$ ipython --no-banner

In [1]: import numpy as np

In [2]: from numpy import linalg as LA

In [3]: np.set_printoptions(precision=2, suppress=True, linewidth=120, legacy="1.25")

In [4]: def rd(a):
   ...:     return np.round(a, 2) + 0
   ...: 

In [5]: J = np.load("mat.npy")

In [6]: print(J)
[[  1.4   0.9   1.6   1.4   0.9   0.6   0.5   0.7  -1.3  -0.3]
 [ -0.9   0.8   1.1   0.1   1.7  -0.9   0.5  -1.5   0.    0.3]
 [  0.3   0.8  -1.3  -0.4   0.6   0.6   2.    0.6   0.4  -1.3]
 [ -0.3   1.    3.3  -0.1   0.1  -0.3  -2.4   0.6  -0.1  -0.8]
 [ -0.9   0.2  -0.7   0.1  -2.1  -0.1   2.2   0.6   0.5   1.3]
 [ -2.9   0.8   0.4   1.4  -0.1  -0.2   0.9   1.4   1.6  -0.7]
 [ -0.9   1.1  -0.9   0.2   0.3   0.7   0.5  -1.2   0.6  -1. ]
 [  1.7  -0.8   0.   -0.3   0.5  -0.6   0.3  -1.3  -0.2  -1.5]
 [  0.8   1.3  -0.3  -0.2  -0.2  -0.8   0.3  -1.2   0.9  -0.5]
 [  1.9   0.2  -1.8  -0.4   0.   -1.   -1.3   0.8  -0.8  -1.4]
 [  0.6   0.7   0.6   0.2  -0.3   0.8   0.2  -0.7   0.1  -1. ]
 [ -0.1   1.1   0.7  -1.1   0.8  -0.3  -1.   -1.4   0.   -0.2]
 [  0.4   0.5  -2.1  -0.3   0.8  -0.1  -0.4   0.3  -1.9   1.9]
 [  2.7   0.6   0.1   0.2  -0.3   1.   -2.   -0.7   0.2   0.8]
 [ -0.4   0.    0.1   1.6   1.   -0.4   0.2  -0.7   2.4  -0.2]
 [  0.4   1.3  -0.6  -0.7   0.7  -1.5   1.4   0.2   0.6   0. ]
 [  0.   -1.6  -0.1  -0.5  -0.4   1.2   1.5   0.4   1.3  -1.1]
 [  0.3  -0.8  -0.1   0.3   1.    0.2  -1.9   0.7  -0.1   0.1]
 [  0.    0.5   0.6   0.5  -2.6   0.   -0.8   1.3   0.6   1.2]
 [ -0.1   0.4  -0.7   0.4  -1.1   1.5  -0.3   0.9  -2.8   0.2]
 [  0.6  -1.4  -0.3  -2.    0.3   0.7   0.1   0.3   0.7  -2.4]
 [  0.6   0.3  -0.9  -0.2   0.4  -0.6   1.2   1.5   1.    0.4]
 [  0.4  -1.3   1.1   0.    1.    0.   -0.7  -1.7   1.1   0.9]
 [ 10.    8.  -12.    0.   18.   16.  -26.   22.  -26.    4. ]
 [ -0.4  -0.6   0.7   1.6  -0.4   0.8  -1.2   0.    2.2  -0.6]
 [  0.3  -1.   -0.2   0.3   0.8  -0.3  -1.1  -1.2  -0.7   0.7]
 [  1.3  -0.2  -1.6  -0.9  -1.8  -0.2  -0.9   0.8   0.4   1.4]
 [ -0.1  -0.6   0.4  -0.2  -0.1  -0.7   0.    0.5   0.1   0.3]
 [ -0.7   0.4  -1.1   2.5  -0.4  -0.8   0.6   0.6   1.2   0.3]
 [  1.8   0.9  -0.6   0.3  -1.1  -0.2   0.   -1.3  -1.2   1.2]
 [  0.    1.4   0.2  -0.6   0.3  -0.2  -0.1  -1.1   0.8  -0.7]
 [  0.3  -0.3  -0.1  -1.2  -0.5  -0.4  -0.6  -1.5  -0.6  -0.7]
 [  1.2   1.9   2.5   1.    0.3   1.6   0.4   1.4  -0.3  -1. ]
 [  1.2   0.2  -2.1  -1.7  -0.7   1.2   0.4   0.2   0.1  -0.8]
 [  0.7  -0.7  -0.4   0.2   0.2  -0.9   1.1   0.   -0.6   1.3]
 [ -1.2   0.5   0.4  -0.2  -1.3   0.1  -0.7   0.1   0.7   1.5]
 [ -1.1   1.1  -1.    1.6   0.1   0.7  -0.5  -0.1  -1.   -0.9]
 [  0.1   2.1   1.1   0.5  -0.6   0.    0.4   1.3   0.6  -0.4]]

In [7]: P = J @ LA.solve(J.T @ J, J.T)

In [8]: rd(LA.eigvalsh(P))
Out[8]: 
array([0., 0., 0., 0., 0., 0., 0., 0., 0., 0., 0., 0., 0., 0., 0., 0., 0., 0., 0., 0., 0., 0., 0., 0., 0., 0., 0., 0.,
       1., 1., 1., 1., 1., 1., 1., 1., 1., 1.])

In [9]: rd(P @ J[:, 4])
Out[9]: 
array([ 0.9,  1.7,  0.6,  0.1, -2.1, -0.1,  0.3,  0.5, -0.2,  0. , -0.3,  0.8,  0.8, -0.3,  1. ,  0.7, -0.4,  1. ,
       -2.6, -1.1,  0.3,  0.4,  1. , 18. , -0.4,  0.8, -1.8, -0.1, -0.4, -1.1,  0.3, -0.5,  0.3, -0.7,  0.2, -1.3,
        0.1, -0.6])

In [10]: data = np.loadtxt("test0.csv", delimiter=",")

In [11]: data
Out[11]: 
array([[0., 0., 0., 0., 0., 0., 0., 0., 7., 0., 0., 0., 0., 0., 0.],
       [0., 0., 0., 0., 0., 0., 0., 0., 0., 0., 0., 8., 0., 0., 0.],
       [0., 0., 0., 0., 0., 0., 0., 0., 0., 0., 0., 0., 8., 0., 0.],
       [0., 0., 0., 0., 0., 0., 0., 0., 0., 0., 0., 0., 0., 0., 0.],
       [0., 0., 0., 0., 0., 0., 0., 0., 0., 0., 0., 0., 0., 0., 0.],
       [0., 0., 0., 0., 0., 0., 0., 0., 0., 0., 0., 0., 0., 0., 0.],
       [0., 0., 0., 5., 0., 0., 0., 0., 0., 0., 0., 0., 0., 0., 0.],
       [0., 0., 0., 0., 0., 0., 0., 5., 0., 0., 0., 0., 0., 0., 0.],
       [0., 0., 0., 0., 0., 0., 8., 0., 0., 0., 0., 0., 0., 0., 0.],
       [0., 5., 0., 0., 0., 0., 0., 0., 0., 0., 0., 0., 0., 0., 0.],
       [0., 0., 0., 0., 0., 0., 0., 0., 0., 0., 0., 0., 0., 1., 0.],
       [0., 0., 0., 0., 0., 0., 0., 0., 0., 9., 0., 0., 0., 0., 0.],
       [3., 0., 0., 0., 0., 0., 0., 0., 0., 0., 0., 0., 0., 0., 0.],
       [0., 0., 0., 0., 0., 0., 0., 0., 0., 0., 0., 0., 0., 0., 8.],
       [0., 0., 0., 0., 0., 0., 0., 0., 0., 0., 0., 0., 0., 0., 0.]])

In [12]: # row 4 repeats row 3

In [13]: np.abs(np.diag(LA.qr(data)[1])) > 1e-9
Out[13]: array([ True,  True, False,  True, False, False,  True,  True,  True,  True, False,  True, False, False, False])

In [14]: LA.lstsq(data[:-1].T, data[-1])[2]
Out[14]: 11

In [15]: np.unique(data.round(6), axis=0).shape
Out[15]: (12, 15)

In [16]: m1 = np.array([[3, 2, -3, 0, 1, 3, 2, 3],
    ...:     [-9, -6, 9, 0, -3, -9, -6, -9],
    ...:     [27, 18, -27, 0, 9, 27, 18, 27],
    ...:     [27, 18, -27, 0, 9, 27, 18, 27],
    ...:     [15, 10, -15, 0, 5, 15, 10, 15],
    ...:     [24, 16, -24, 0, 8, 24, 16, 24],
    ...:     [18, 12, -18, 0, 6, 18, 12, 18],
    ...:     [-27, -18, 27, 0, -9, -27, -18, -27]])

In [17]: print(m1)
[[  3   2  -3   0   1   3   2   3]
 [ -9  -6   9   0  -3  -9  -6  -9]
 [ 27  18 -27   0   9  27  18  27]
 [ 27  18 -27   0   9  27  18  27]
 [ 15  10 -15   0   5  15  10  15]
 [ 24  16 -24   0   8  24  16  24]
 [ 18  12 -18   0   6  18  12  18]
 [-27 -18  27   0  -9 -27 -18 -27]]

In [18]: r = LA.matrix_rank(m1)

In [19]: r
Out[19]: 1

In [20]: ns = LA.svd(m1)[2][r:].T

In [21]: rd(ns @ ns.T)
Out[21]: 
array([[ 0.8 , -0.13,  0.2 ,  0.  , -0.07, -0.2 , -0.13, -0.2 ],
       [-0.13,  0.91,  0.13,  0.  , -0.04, -0.13, -0.09, -0.13],
       [ 0.2 ,  0.13,  0.8 ,  0.  ,  0.07,  0.2 ,  0.13,  0.2 ],
       [ 0.  ,  0.  ,  0.  ,  1.  ,  0.  ,  0.  ,  0.  ,  0.  ],
       [-0.07, -0.04,  0.07,  0.  ,  0.98, -0.07, -0.04, -0.07],
       [-0.2 , -0.13,  0.2 ,  0.  , -0.07,  0.8 , -0.13, -0.2 ],
       [-0.13, -0.09,  0.13,  0.  , -0.04, -0.13,  0.91, -0.13],
       [-0.2 , -0.13,  0.2 ,  0.  , -0.07, -0.2 , -0.13,  0.8 ]])

In [22]: [int(LA.matrix_rank(m1[:i])) for i in range(1, len(m1) + 1)]
Out[22]: [1, 1, 1, 1, 1, 1, 1, 1]

In [23]: LA.matrix_rank(m1.T @ m1), LA.matrix_rank(m1 @ m1.T)
Out[23]: (1, 1)

In [24]: np.allclose(m1 @ ns, 0)
Out[24]: True

In [25]: Uu, s, VT = LA.svd(m1)

In [26]: V = VT[:(s > 1e-8).sum()]

In [27]: rng = np.random.default_rng(8139)

In [28]: x = m1[3] + 5 * m1[5] + rng.integers(2) * np.eye(8)[5]

In [29]: x
Out[29]: array([ 147.,   98., -147.,    0.,   49.,  148.,   98.,  147.])

In [30]: LA.matrix_rank(np.vstack([m1, x]))
Out[30]: 2

In [31]: X = np.load("w.npy")

In [32]: X
Out[32]: 
array([[ -8,  -8,  -4,  -7,  -8,  -5, -10, -10,  -9,  -6,  -7,  -6],
       [ -5,  -5,  -1,  -4,  -5,  -2,  -7,  -7,  -6,  -3,  -4,  -3],
       [ -7,  -7,  -3,  -6,  -7,  -4,  -9,  -9,  -8,  -5,  -6,  -5],
       [  1,   1,   5,   2,   1,   4,  -1,  -1,   0,   3,   2,   3],
       [  1,   1,   5,   2,   1,   4,  -1,  -1,   0,   3,   2,   3],
       [  7,   7,  11,   8,   7,  10,   5,   5,   6,   9,   8,   9],
       [-10, -10,  -6,  -9, -10,  -7, -12, -12, -11,  -8,  -9,  -8],
       [ -7,  -7,  -3,  -6,  -7,  -4,  -9,  -9,  -8,  -5,  -6,  -5],
       [ -2,  -2,   2,  -1,  -2,   1,  -4,  -4,  -3,   0,  -1,   0],
       [ -5,  -5,  -1,  -4,  -5,  -2,  -7,  -7,  -6,  -3,  -4,  -3]])

In [33]: # columns 0 and 1 are equal

In [34]: blk = np.stack([X, 5 * X, X[::-1]])

In [35]: blk.sum(axis=0)
Out[35]: 
array([[-53, -53, -25, -46, -53, -32, -67, -67, -60, -39, -46, -39],
       [-32, -32,  -4, -25, -32, -11, -46, -46, -39, -18, -25, -18],
       [-49, -49, -21, -42, -49, -28, -63, -63, -56, -35, -42, -35],
       [ -4,  -4,  24,   3,  -4,  17, -18, -18, -11,  10,   3,  10],
       [ 13,  13,  41,  20,  13,  34,  -1,  -1,   6,  27,  20,  27],
       [ 43,  43,  71,  50,  43,  64,  29,  29,  36,  57,  50,  57],
       [-59, -59, -31, -52, -59, -38, -73, -73, -66, -45, -52, -45],
       [-49, -49, -21, -42, -49, -28, -63, -63, -56, -35, -42, -35],
       [-17, -17,  11, -10, -17,   4, -31, -31, -24,  -3, -10,  -3],
       [-38, -38, -10, -31, -38, -17, -52, -52, -45, -24, -31, -24]])

In [36]: (blk @ X.T).shape
Out[36]: (3, 10, 10)

In [37]: r = LA.matrix_rank(X)

In [38]: r
Out[38]: 2

In [39]: ns = LA.svd(X)[2][r:].T

In [40]: [int(LA.matrix_rank(X[:i])) for i in range(1, len(X) + 1)]
Out[40]: [1, 2, 2, 2, 2, 2, 2, 2, 2, 2]

In [41]: print(np.allclose(X[:-1].T @ LA.lstsq(X[:-1].T, X[-1])[0], X[-1]))
True

In [42]: w1 = np.array([[8, -2, 9, 6, 2, -2],
    ...:     [8, 4, -4, -1, -9, -8],
    ...:     [-4, -3, 7, 9, 3, -2],
    ...:     [2, 7, 0, -7, 3, -5],
    ...:     [9, -5, -3, 4, 6, -2],
    ...:     [-4, -2, 1, 5, 1, -2],
    ...:     [3, -5, 3, -6, 0, -2],
    ...:     [0, 3, -1, 0, -6, 6],
    ...:     [-6, -8, -1, -5, 8, -2],
    ...:     [6, -5, 9, -1, -5, -3],
    ...:     [-3, -8, -8, 7, 1, -4],
    ...:     [8, 6, -7, -3, -7, 4]])

In [43]: b = np.array([2, -4, -5, 5, -1, -3])

In [44]: H = np.maximum(X @ w1 + b, 0)

In [45]: LA.matrix_rank(H)
Out[45]: 5

In [46]: basis = np.array([[2, 5, 1], [5, 3, 3], [1, 2, -2], [0, 0, -1], [2, -3, -1], [2, 4, 0]])

In [47]: (H @ basis).round(6).argmax(axis=1)
Out[47]: array([0, 0, 0, 1, 1, 1, 0, 0, 0, 0])

In [48]: w1 @ basis
Out[48]: 
array([[ 15,  38, -24],
       [ -2,  39,  38],
       [-14, -32, -39],
       [ 35,   2,  27],
       [ -2,  -2, -10],
       [-19, -35, -18],
       [-20,  -2, -12],
       [ 14,  49,  17],
       [-41, -88, -31],
       [-20,  36, -21],
       [-60, -74, -19],
       [ 33,  81,  50]])
